$ ipython --no-banner

In [1]: import numpy as np

In [2]: from numpy import linalg as LA

In [3]: np.set_printoptions(precision=2, suppress=True, linewidth=120, floatmode="fixed")

In [4]: tidy = lambda a: np.round(a, 2) + 0

In [5]: A = np.array([[1, -3, 9, -27],
   ...:     [1, -2, 4, -8],
   ...:     [1, -1, 1, -1],
   ...:     [1, 0, 0, 0],
   ...:     [1, 1, 1, 1],
   ...:     [1, 2, 4, 8],
   ...:     [1, 3, 9, 27],
   ...:     [1, 4, 16, 64]])

In [6]: # column 3 dominates

In [7]: print(tidy(LA.norm(A, axis=1)))
[28.64  9.22  2.00  1.00  2.00  9.22 28.64 66.10]

In [8]: print(tidy(LA.norm(A) ** 2 / LA.norm(A, 2) ** 2))
1.05

In [9]: print(tidy(LA.norm(A[4], 1)), tidy(LA.norm(A[4], np.inf)))
4.0 1.0

In [10]: print(A[4] @ A[0])
-20

In [11]: x0 = np.array([1, -1, 0, 1])

In [12]: h = np.maximum(A @ x0, 0)

In [13]: print(tidy(np.tanh(A @ x0)))
[-1.00 -1.00  0.76  0.76  0.76  1.00  1.00  1.00]

In [14]: print(np.flatnonzero(h > 1e-9))
[2 3 4 5 6 7]

In [15]: P = A @ LA.solve(A.T @ A, A.T)

In [16]: print(tidy(LA.eigvalsh(P)))
[0.00 0.00 0.00 0.00 1.00 1.00 1.00 1.00]

In [17]: print(tidy(np.trace(P)))
4.0

In [18]: print(tidy(P @ A[:, 0]))
[1.00 1.00 1.00 1.00 1.00 1.00 1.00 1.00]

In [19]: x0 = np.array([9, 3, 4, 9])

In [20]: print(A @ np.ones(4))
[-20.00  -5.00   0.00   1.00   4.00  15.00  40.00  85.00]

In [21]: print(A @ np.eye(4)[1])
[-3.00 -2.00 -1.00  0.00  1.00  2.00  3.00  4.00]

In [22]: print((A @ x0).argmax())
7

In [23]: print((A * x0).sum(axis=1))
[-207  -53    1    9   25  103  297  661]

In [24]: t = np.radians(135)

In [25]: r_ = np.eye(4)

In [26]: r_[3, 3] = r_[2, 2] = np.cos(t)

In [27]: r_[3, 2], r_[2, 3] = -np.sin(t), np.sin(t)

In [28]: print(tidy(r_))
[[ 1.00  0.00  0.00  0.00]
 [ 0.00  1.00  0.00  0.00]
 [ 0.00  0.00 -0.71  0.71]
 [ 0.00  0.00 -0.71 -0.71]]

In [29]: other = A @ r_.T

In [30]: print(tidy(np.abs(other - A).max(axis=0)))
[  0.00   0.00  34.46 120.57]

In [31]: print(tidy(LA.svd(A, compute_uv=False)), tidy(LA.svd(other, compute_uv=False)))
[76.90 16.26  2.67  1.73] [76.90 16.26  2.67  1.73]

In [32]: print(np.allclose(A @ A.T, other @ other.T))
True

In [33]: m1 = np.load("test17.npy")

In [34]: print(m1)
[[13  0  0 19 25  0 34]
 [13  0  0 19 25  0 34]
 [ 4  0  0  4  4  0  7]
 [ 7  0  0  9 11  0 16]
 [10  0  0 14 18  0 25]
 [ 1  0  3  0  0  0  0]
 [13  0  0 19 25  0 34]
 [13  0  0 19 25  0 34]
 [ 7  0  0  9 11  0 16]
 [16  0  0 24 32  0 43]
 [10  0  0 14 18  0 25]]

In [35]: print(np.argsort(-LA.norm(m1, axis=0).round(6), kind="stable")[:3])
[6 4 3]

In [36]: print(tidy(LA.norm(m1, 2) / LA.norm(m1)))
1.0

In [37]: print(LA.matrix_rank(m1, rtol=0.1))
1

In [38]: left, sig, Vt = LA.svd(m1)

In [39]: vecs = Vt[:(sig > 1e-8).sum()]

In [40]: rng = np.random.default_rng(92)

In [41]: x0 = m1[4] + -1 * m1[5] + rng.integers(2) * np.eye(7)[5]

In [42]: print(x0)
[ 9.00  0.00 -3.00 14.00 18.00  0.00 25.00]

In [43]: print(np.allclose(vecs.T @ vecs @ x0, x0))
True

In [44]: print(tidy(LA.norm(x0 - vecs.T @ vecs @ x0)))
0.0

In [45]: print(tidy(np.diag(vecs.T @ vecs)))
[0.71 0.00 0.97 0.17 0.64 0.00 0.51]

In [46]: print(np.allclose(m1[:-1].T @ LA.lstsq(m1[:-1].T, m1[-1])[0], m1[-1]))
True

In [47]: print(tidy(m1 @ LA.pinv(m1) @ m1))
[[13.00  0.00  0.00 19.00 25.00  0.00 34.00]
 [13.00  0.00  0.00 19.00 25.00  0.00 34.00]
 [ 4.00  0.00  0.00  4.00  4.00  0.00  7.00]
 [ 7.00  0.00  0.00  9.00 11.00  0.00 16.00]
 [10.00  0.00  0.00 14.00 18.00  0.00 25.00]
 [ 1.00  0.00  3.00  0.00  0.00  0.00  0.00]
 [13.00  0.00  0.00 19.00 25.00  0.00 34.00]
 [13.00  0.00  0.00 19.00 25.00  0.00 34.00]
 [ 7.00  0.00  0.00  9.00 11.00  0.00 16.00]
 [16.00  0.00  0.00 24.00 32.00  0.00 43.00]
 [10.00  0.00  0.00 14.00 18.00  0.00 25.00]]

In [48]: print(np.unique(m1.round(6), axis=0).shape)
(6, 7)

In [49]: print(tidy(LA.norm(m1, "nuc")))
134.26

In [50]: print(tidy(LA.norm(m1, axis=0)))
[35.31  0.00  3.00 50.89 66.56  0.00 91.02]

In [51]: print(tidy(LA.norm(m1, 2)))
128.62

In [52]: print(tidy(LA.norm(m1[7], 1)), tidy(LA.norm(m1[7], np.inf)))
91.0 34.0

In [53]: print(m1[7] @ m1[9])
2926

In [54]: print(tidy(LA.norm(m1, axis=1)))
[48.07 48.07  9.85 22.52 35.28  3.16 48.07 48.07 22.52 60.87 35.28]

In [55]: print(tidy(LA.norm(m1[7] - m1[9])))
12.81

In [56]: print(tidy(LA.norm(m1, 1)), tidy(LA.norm(m1, np.inf)))
268.0 115.0

In [57]: left, sig, Vt = LA.svd(m1, full_matrices=False)

In [58]: print(tidy(Vt @ Vt.T))
[[1.00 0.00 0.00 0.00 0.00 0.00 0.00]
 [0.00 1.00 0.00 0.00 0.00 0.00 0.00]
 [0.00 0.00 1.00 0.00 0.00 0.00 0.00]
 [0.00 0.00 0.00 1.00 0.00 0.00 0.00]
 [0.00 0.00 0.00 0.00 1.00 0.00 0.00]
 [0.00 0.00 0.00 0.00 0.00 1.00 0.00]
 [0.00 0.00 0.00 0.00 0.00 0.00 1.00]]

In [59]: print(np.abs(left[:, 0]).round(6).argmax())
9

In [60]: print(tidy(np.sqrt((sig ** 2).sum())), tidy(LA.norm(m1)))
128.69 128.69

In [61]: print(tidy(sig))
[128.62   3.29   2.35   0.00   0.00   0.00   0.00]

In [62]: print(np.allclose(left * sig @ Vt, m1))
True

In [63]: data = np.load("w.npy")

In [64]: print(tidy(data))
[[ 0.68 -0.01 -0.26  0.19  0.18 -0.05  0.03  0.12  0.17  0.14 -0.13]
 [-0.01  0.73  0.21 -0.05 -0.01  0.00  0.26 -0.03  0.13  0.06 -0.25]
 [-0.26  0.21  0.62  0.18  0.15 -0.05 -0.18  0.12  0.05  0.08  0.10]
 [ 0.19 -0.05  0.18  0.70 -0.23 -0.08  0.00 -0.06  0.11  0.18  0.18]
 [ 0.18 -0.01  0.15 -0.23  0.82 -0.04 -0.02 -0.06  0.03  0.09  0.16]
 [-0.05  0.00 -0.05 -0.08 -0.04  0.93 -0.01  0.03  0.14  0.17  0.07]
 [ 0.03  0.26 -0.18  0.00 -0.02 -0.01  0.74  0.02 -0.10 -0.02  0.28]
 [ 0.12 -0.03  0.12 -0.06 -0.06  0.03  0.02  0.95 -0.06 -0.06  0.01]
 [ 0.17  0.13  0.05  0.11  0.03  0.14 -0.10 -0.06  0.66 -0.36  0.03]
 [ 0.14  0.06  0.08  0.18  0.09  0.17 -0.02 -0.06 -0.36  0.58 -0.11]
 [-0.13 -0.25  0.10  0.18  0.16  0.07  0.28  0.01  0.03 -0.11  0.59]]

In [65]: print(np.argsort(-LA.norm(data, axis=0).round(6), kind="stable")[:3])
[7 5 4]

In [66]: x0 = np.array([-1, 1, 1, 1, 0, -1, 2, 3, -1, -3, 1])

In [67]: print(tidy(LA.eigvalsh(2 * data - np.eye(11))))
[-1.00 -1.00 -1.00  1.00  1.00  1.00  1.00  1.00  1.00  1.00  1.00]

In [68]: print(tidy(data @ data @ x0))
[-0.99  0.77  1.13  0.05 -0.61 -1.53  2.05  3.04  0.03 -1.70  1.56]

In [69]: mat = np.load("arr.npy")

In [70]: print(mat)
[[1 2 2 1 1 1 2 1 0]
 [0 2 1 0 1 2 2 1 2]
 [2 2 2 2 0 2 1 1 2]
 [2 0 1 2 0 0 2 2 1]
 [0 1 2 2 0 1 1 1 1]
 [0 0 1 0 0 2 0 0 0]
 [1 0 2 1 0 0 2 1 2]
 [1 2 1 2 2 1 0 0 1]]

In [71]: other = np.array([[-1, -2, 3],
    ...:     [-2, 1, 3],
    ...:     [2, -2, 1],
    ...:     [-1, -2, 0],
    ...:     [-2, 1, -1],
    ...:     [-2, -3, -1],
    ...:     [-3, 3, -3],
    ...:     [-3, 2, 1],
    ...:     [2, 0, 2]])

In [72]: print(np.einsum("ij,ij->i", mat, mat))
[17 19 26 18 13  5 15 16]

In [73]: print(np.vstack([mat, other.T]).shape)
(11, 9)

In [74]: print(mat @ other)
[[-15   0   4]
 [-13   3   3]
 [-10 -11  14]
 [-12   0   5]
 [ -6  -5   4]
 [ -2  -8  -1]
 [ -3   0   4]
 [ -9  -7   9]]

In [75]: print(np.einsum("ik,kj->ji", mat, other))
[[-15 -13 -10 -12  -6  -2  -3  -9]
 [  0   3 -11   0  -5  -8   0  -7]
 [  4   3  14   5   4  -1   4   9]]

In [76]: print(np.einsum("ik,kj->ij", mat, other))
[[-15   0   4]
 [-13   3   3]
 [-10 -11  14]
 [-12   0   5]
 [ -6  -5   4]
 [ -2  -8  -1]
 [ -3   0   4]
 [ -9  -7   9]]

In [77]: print(LA.matrix_rank(mat @ other))
3

In [78]: x0 = np.array([2, 0, 1, 2, -1, 2, 0, 0, -2])

In [79]: h = np.maximum(mat @ x0, 0)

In [80]: print(np.maximum(mat @ x0, 0) - np.maximum(-mat @ x0, 0))
[ 7  0 10  7  6  5  2  5]

In [81]: print(mat.T @ h)
[48 50 67 65 17 48 48 39 42]

In [82]: print(tidy(np.tanh(mat @ x0)))
[1.00 0.00 1.00 1.00 1.00 1.00 0.96 1.00]

In [83]: print(np.flatnonzero(h > 1e-9))
[0 2 3 4 5 6 7]

In [84]: other = np.array([[-2, -4, 1], [-1, 0, 2], [5, -4, -2], [5, -2, -3]])

In [85]: print(np.einsum("ik,kj->ji", A, other))
[[ -89  -20   -1   -2    7   56  175  394]
 [  14   -4   -6   -4  -10  -36  -94 -196]
 [  58   13    0    1   -2  -27  -92 -215]]

In [86]: print(np.einsum("ij,ij->i", A, A))
[ 820   85    4    1    4   85  820 4369]

In [87]: print(LA.matrix_rank(np.vstack([A, other.T])))
4

In [88]: M = np.loadtxt("case17.csv", delimiter=",")

In [89]: print(M)
[[0.00 1.00 3.00 3.00 5.00 4.00 5.00 6.00 4.00 6.00 6.00 3.00 2.00 5.00]
 [1.00 6.00 3.00 1.00 0.00 6.00 4.00 1.00 6.00 3.00 3.00 3.00 4.00 5.00]
 [3.00 3.00 6.00 5.00 5.00 3.00 3.00 2.00 3.00 3.00 3.00 4.00 4.00 3.00]
 [3.00 1.00 5.00 4.00 3.00 4.00 1.00 3.00 4.00 2.00 6.00 1.00 4.00 2.00]
 [5.00 0.00 5.00 3.00 6.00 5.00 0.00 4.00 6.00 0.00 1.00 3.00 3.00 6.00]
 [4.00 6.00 3.00 4.00 5.00 4.00 2.00 2.00 5.00 0.00 4.00 2.00 4.00 2.00]
 [5.00 4.00 3.00 1.00 0.00 2.00 0.00 6.00 4.00 3.00 3.00 1.00 2.00 6.00]
 [6.00 1.00 2.00 3.00 4.00 2.00 6.00 2.00 5.00 4.00 0.00 1.00 3.00 2.00]
 [4.00 6.00 3.00 4.00 6.00 5.00 4.00 5.00 6.00 5.00 1.00 4.00 5.00 0.00]
 [6.00 3.00 3.00 2.00 0.00 0.00 3.00 4.00 5.00 6.00 4.00 5.00 3.00 1.00]
 [6.00 3.00 3.00 6.00 1.00 4.00 3.00 0.00 1.00 4.00 4.00 3.00 5.00 2.00]
 [3.00 3.00 4.00 1.00 3.00 2.00 1.00 1.00 4.00 5.00 3.00 4.00 4.00 3.00]
 [2.00 4.00 4.00 4.00 3.00 4.00 2.00 3.00 5.00 3.00 5.00 4.00 4.00 4.00]
 [5.00 5.00 3.00 2.00 6.00 2.00 6.00 2.00 0.00 1.00 2.00 3.00 4.00 4.00]]

In [90]: # symmetric

In [91]: w, vecs = LA.eigh(M)

In [92]: x0 = np.array([3, 0, 1, 3, 2, 1, 3, 0, 0, 2, 3, 0, 1, 3])

In [93]: print(np.abs(M).sum(axis=1).max(), tidy(np.abs(w).max()))
58.0 47.06

In [94]: print(tidy(x0 @ M @ x0 / (x0 @ x0)), tidy(w[0]), tidy(w[-1]))
29.32 -10.16 47.06

In [95]: K = np.load("data.npy")

In [96]: print(K)
[[  1  -4  16 -64]
 [  1  -3   9 -27]
 [  1  -2   4  -8]
 [  1  -1   1  -1]
 [  1   0   0   0]]

In [97]: left, sig, Vt = LA.svd(K)

In [98]: print(np.argmax(sig[:-1] / (sig[1:] + 1e-6)) + 1)
1

In [99]: other = left[:, :1] @ np.diag(sig[:1]) @ Vt[:1]

In [100]: print(LA.matrix_rank(K, rtol=0.05))
2

In [101]: print(LA.matrix_rank(other))
1

In [102]: print(tidy(np.abs(K - other).max()))
1.72

In [103]: W0 = np.loadtxt("dump.csv", delimiter=",")

In [104]: print(W0)
[[ -0.47  -1.81   1.55]
 [ 38.21   5.99  -0.32]
 [-16.87 -17.70  -2.21]
 [ 12.26  -5.67   2.81]
 [ 29.67   8.26  -2.15]
 [  3.86  -8.64  -0.88]
 [ -1.07  13.22   2.86]
 [-17.35   6.87  -0.50]
 [-12.29   9.39   7.11]
 [-11.82  -7.51  -0.54]
 [ -9.50   2.24  -0.80]
 [-17.19   0.82  -1.14]
 [  4.85   9.89   2.56]
 [ 45.99   7.99  -7.27]
 [ 17.83   4.68  -2.48]
 [ 12.58   2.06 -12.38]
 [ 28.99  11.64  -4.78]
 [ -3.00 -14.98  -0.75]
 [-15.53   5.96  -6.12]
 [ -4.44  10.70   2.16]
 [-20.26  -2.52  -2.43]
 [ -7.46  -2.53   1.89]
 [ -5.02  -4.25  -0.44]
 [-20.61  -9.37   2.07]
 [  1.69  -0.32  -5.99]
 [-36.12  16.37   1.75]
 [ -0.58  -7.00  -0.49]
 [  1.34  13.95  -4.82]
 [ -1.19   5.12   2.82]
 [  5.02 -13.24  -0.46]
 [  8.06   2.84  -3.92]
 [ -3.82  -1.93  -0.73]
 [ -3.05  20.43  -3.91]
 [ 11.54   6.87  10.59]
 [ -1.86  -0.93  -2.30]
 [-51.52  -4.35   0.65]
 [-13.46 -10.85  -4.82]
 [ 39.14   4.44  -1.21]
 [  5.32 -14.40  -3.83]
 [ 27.42  -5.65   1.84]
 [ 38.85   0.40  -9.15]
 [-49.16  -2.41   1.04]
 [ 17.26   1.79  -1.27]
 [ 13.65  -8.26  -4.84]
 [ 24.25  -2.98   2.47]
 [ 52.11  24.67  -1.15]
 [  4.64  -1.38   1.47]]

In [105]: print(tidy(np.abs(LA.svd(K)[2][-1])))
[0.19 0.83 0.51 0.08]

In [106]: print([round(float(x), 2) for x in LA.svd(K, compute_uv=False)[:3]])
[72.55, 3.67, 1.14]

In [107]: print(LA.cond(K) > 100)
True

In [108]: print(tidy(LA.norm(K, 2) / LA.norm(K)))
1.0

In [109]: print(round(np.log10(LA.cond(K))))
2
